>>> import numpy as np
>>> np.set_printoptions(precision=1, suppress=True, linewidth=200, floatmode="fixed")
>>> def tidy(a):
...     return np.round(a, 1) + 0
... 
>>> J = np.array([[1.0, 0.5, 0.2, 0.1, 0.1, 0.0],
...     [0.5, 1.0, 0.5, 0.2, 0.1, 0.1],
...     [0.2, 0.5, 1.0, 0.5, 0.2, 0.1],
...     [0.1, 0.2, 0.5, 1.0, 0.5, 0.2],
...     [0.1, 0.1, 0.2, 0.5, 1.0, 0.5],
...     [0.0, 0.1, 0.1, 0.2, 0.5, 1.0]])
>>> x = np.array([1, 3, 2, -2, 2, 2])
>>> target = J @ x
>>> tidy(target)
array([2.9, 4.5, 3.3, 1.1, 2.8, 3.1])
>>> tidy(np.linalg.solve(J, target))
array([ 1.0,  3.0,  2.0, -2.0,  2.0,  2.0])
>>> tidy(np.linalg.solve(J, J[:, 1]))
array([0.0, 1.0, 0.0, 0.0, 0.0, 0.0])
>>> tidy(np.linalg.solve(J.T, J[4]))
array([0.0, 0.0, 0.0, 0.0, 1.0, 0.0])
>>> w, V = np.linalg.eigvalsh(J)
Traceback (most recent call last):
  File "<python-input-10>", line 1, in <module>
    w, V = np.linalg.eigvalsh(J)
    ^^^^
ValueError: too many values to unpack (expected 2)
>>> w, V = np.linalg.eigh(J)
>>> tidy(V.T @ J @ V)
array([[0.3, 0.0, 0.0, 0.0, 0.0, 0.0],
       [0.0, 0.4, 0.0, 0.0, 0.0, 0.0],
       [0.0, 0.0, 0.6, 0.0, 0.0, 0.0],
       [0.0, 0.0, 0.0, 0.9, 0.0, 0.0],
       [0.0, 0.0, 0.0, 0.0, 1.4, 0.0],
       [0.0, 0.0, 0.0, 0.0, 0.0, 2.3]])
>>> tidy(np.linalg.eigvalsh(J + 4 * np.eye(6)))
array([4.3, 4.4, 4.6, 4.9, 5.4, 6.3])
>>> tidy(V.T @ V)
array([[1.0, 0.0, 0.0, 0.0, 0.0, 0.0],
       [0.0, 1.0, 0.0, 0.0, 0.0, 0.0],
       [0.0, 0.0, 1.0, 0.0, 0.0, 0.0],
       [0.0, 0.0, 0.0, 1.0, 0.0, 0.0],
       [0.0, 0.0, 0.0, 0.0, 1.0, 0.0],
       [0.0, 0.0, 0.0, 0.0, 0.0, 1.0]])
>>> (w > 1e-8).sum(), (w < -1e-8).sum()
(np.int64(6), np.int64(0))
>>> tidy(V @ np.diag(w) @ V.T)
array([[1.0, 0.5, 0.2, 0.1, 0.1, 0.0],
       [0.5, 1.0, 0.5, 0.2, 0.1, 0.1],
       [0.2, 0.5, 1.0, 0.5, 0.2, 0.1],
       [0.1, 0.2, 0.5, 1.0, 0.5, 0.2],
       [0.1, 0.1, 0.2, 0.5, 1.0, 0.5],
       [0.0, 0.1, 0.1, 0.2, 0.5, 1.0]])
>>> tidy(w.sum()), np.trace(J)
(np.float64(6.0), np.float64(6.0))
>>> np.unique(w.round(6) + 0, return_counts=True)[1]
array([1, 1, 1, 1, 1, 1])
>>> np.abs(V[:, -1]).round(6).argmax()
np.int64(2)
>>> u = np.array([3, -3, -3, -3, -2, -3])
>>> M2 = J + np.outer(u, np.eye(6)[3])
>>> M2
array([[ 1.0,  0.5,  0.2,  3.1,  0.1,  0.0],
       [ 0.5,  1.0,  0.5, -2.8,  0.1,  0.1],
       [ 0.2,  0.5,  1.0, -2.5,  0.2,  0.1],
       [ 0.1,  0.2,  0.5, -2.0,  0.5,  0.2],
       [ 0.1,  0.1,  0.2, -1.5,  1.0,  0.5],
       [ 0.0,  0.1,  0.1, -2.8,  0.5,  1.0]])
>>> np.linalg.matrix_rank(M2 - J)
np.int64(1)
>>> def softmax(z):
...     e = np.exp(z - z.max(axis=-1, keepdims=True))
...     return e / e.sum(axis=-1, keepdims=True)
... 
>>> tidy(softmax(10 * M2[3]))
array([0.0, 0.0, 0.5, 0.0, 0.5, 0.0])
>>> tidy(softmax(M2).sum(axis=1))
array([1.0, 1.0, 1.0, 1.0, 1.0, 1.0])
>>> tidy(softmax(M2[3]))
array([0.2, 0.2, 0.2, 0.0, 0.2, 0.2])
>>> tidy(softmax(M2[3] + 4))
array([0.2, 0.2, 0.2, 0.0, 0.2, 0.2])
>>> S = M2 @ M2.T / np.sqrt(6)
>>> tidy(softmax(S))
array([[1.0, 0.0, 0.0, 0.0, 0.0, 0.0],
       [0.0, 0.4, 0.2, 0.1, 0.1, 0.2],
       [0.0, 0.3, 0.3, 0.1, 0.1, 0.2],
       [0.0, 0.3, 0.2, 0.1, 0.1, 0.3],
       [0.0, 0.2, 0.2, 0.2, 0.1, 0.3],
       [0.0, 0.3, 0.2, 0.1, 0.1, 0.4]])
>>> tidy(np.linalg.det(J))
np.float64(0.2)
>>> J.inv()
Traceback (most recent call last):
  File "<python-input-32>", line 1, in <module>
    J.inv()
    ^^^^^
AttributeError: 'numpy.ndarray' object has no attribute 'inv'
>>> np.allclose(J, J.T)
True
>>> np.trace(J)
np.float64(6.0)
>>> tidy(np.sort(np.abs(np.linalg.eigvals(J))))
array([0.3, 0.4, 0.6, 0.9, 1.4, 2.3])
>>> np.linalg.determinant(J)
Traceback (most recent call last):
  File "<python-input-36>", line 1, in <module>
    np.linalg.determinant(J)
    ^^^^^^^^^^^^^^^^^^^^^
AttributeError: module 'numpy.linalg' has no attribute 'determinant'
>>> (J + J.T) / 2
array([[1.0, 0.5, 0.2, 0.1, 0.1, 0.0],
       [0.5, 1.0, 0.5, 0.2, 0.1, 0.1],
       [0.2, 0.5, 1.0, 0.5, 0.2, 0.1],
       [0.1, 0.2, 0.5, 1.0, 0.5, 0.2],
       [0.1, 0.1, 0.2, 0.5, 1.0, 0.5],
       [0.0, 0.1, 0.1, 0.2, 0.5, 1.0]])
>>> A = np.load("x.npy")
>>> A
array([[ -6,   8,  -5],
       [-13,  10, -14],
       [ -4,  12, -13],
       [ -6,  15, -11],
       [-14,  15, -19],
       [-11,  12, -14],
       [ -2,  12, -12],
       [  3,  12, -18],
       [ -4,  13, -18],
       [ -2,  20, -25],
       [  0,  20, -31],
       [  6,  14, -24],
       [ 10,   6, -30],
       [ 17,  10, -28],
       [ 13,  12, -35],
       [  7,  19, -43],
       [  8,  27, -36],
       [ 10,  23, -31]])
>>> x = np.array([2, 0, -2])
>>> target = A @ x
>>> tidy(np.linalg.lstsq(A, target)[0])
array([ 2.0,  0.0, -2.0])
>>> rng = np.random.default_rng(733067)
>>> target = target + 0.3 * rng.normal(size=18)
>>> tidy(target)
array([ -1.9,   2.0,  17.4,  10.1,  10.3,   6.1,  20.2,  41.7,  28.2,  46.5,  62.2,  60.2,  79.8,  89.9,  95.7, 100.1,  88.0,  82.9])
>>> c, *_ = np.linalg.lstsq(A, target)
>>> tidy(np.linalg.norm(target - A @ c))
np.float64(1.2)
>>> c.round()
array([ 2.0,  0.0, -2.0])
>>> tidy(c)
array([ 2.0,  0.0, -2.0])
>>> lab = rng.permutation(3)
>>> M2 = A[:, lab] * rng.choice([-1, 1], 3)
>>> M2
array([[ -6,  -8,   5],
       [-13, -10,  14],
       [ -4, -12,  13],
       [ -6, -15,  11],
       [-14, -15,  19],
       [-11, -12,  14],
       [ -2, -12,  12],
       [  3, -12,  18],
       [ -4, -13,  18],
       [ -2, -20,  25],
       [  0, -20,  31],
       [  6, -14,  24],
       [ 10,  -6,  30],
       [ 17, -10,  28],
       [ 13, -12,  35],
       [  7, -19,  43],
       [  8, -27,  36],
       [ 10, -23,  31]])
>>> U, _, Vt = np.linalg.svd(A.T @ M2)
>>> tidy(U @ Vt)
array([[ 1.0,  0.0,  0.0],
       [ 0.0, -1.0,  0.0],
       [ 0.0,  0.0, -1.0]])
>>> tidy(np.linalg.lstsq(A, M2)[0])
array([[ 1.0,  0.0,  0.0],
       [ 0.0, -1.0,  0.0],
       [ 0.0,  0.0, -1.0]])
>>> W2 = M2[[7, 11]].astype(float)
>>> for _ in range(7):
...     lab = np.linalg.norm(M2[:, None] - W2, axis=-1).argmin(axis=1)
...     W2 = np.array([M2[lab == j].mean(axis=0) for j in range(2)])
... 
>>> lab
array([0, 0, 0, 0, 0, 0, 0, 0, 0, 1, 1, 1, 1, 1, 1, 1, 1, 1])
>>> tidy(W2)
array([[ -6.3, -12.1,  13.8],
       [  7.7, -16.8,  31.4]])
>>> np.bincount(lab)
array([9, 9])
>>> cen = A - A.mean(axis=0)
>>> U, sv, Vt = np.linalg.svd(cen, full_matrices=False)
>>> np.searchsorted(np.cumsum(sv ** 2) / (sv ** 2).sum(), 0.9) + 1
np.int64(2)
>>> np.linalg.matrix_rank(cen)
np.int64(3)
>>> np.abs(Vt[0]).argmax()
np.int64(2)
>>> tidy(Vt[0] * np.sign(Vt[0, np.abs(Vt[0]).argmax()]))
array([-0.6, -0.2,  0.8])
>>> tidy(np.abs(Vt[-1]))
array([0.4, 0.7, 0.5])
>>> tidy((sv ** 2).sum() ** 2 / (sv ** 4).sum())
np.float64(1.6)
>>> tidy(sv)
array([53.8, 25.2, 14.4])
>>> np.abs(U[:, 0]).argmax()
np.int64(15)
>>> (np.sign(U[:, 0]) == np.sign(U[0, 0])).astype(int)
array([1, 1, 1, 1, 1, 1, 1, 1, 1, 0, 0, 0, 0, 0, 0, 0, 0, 0])
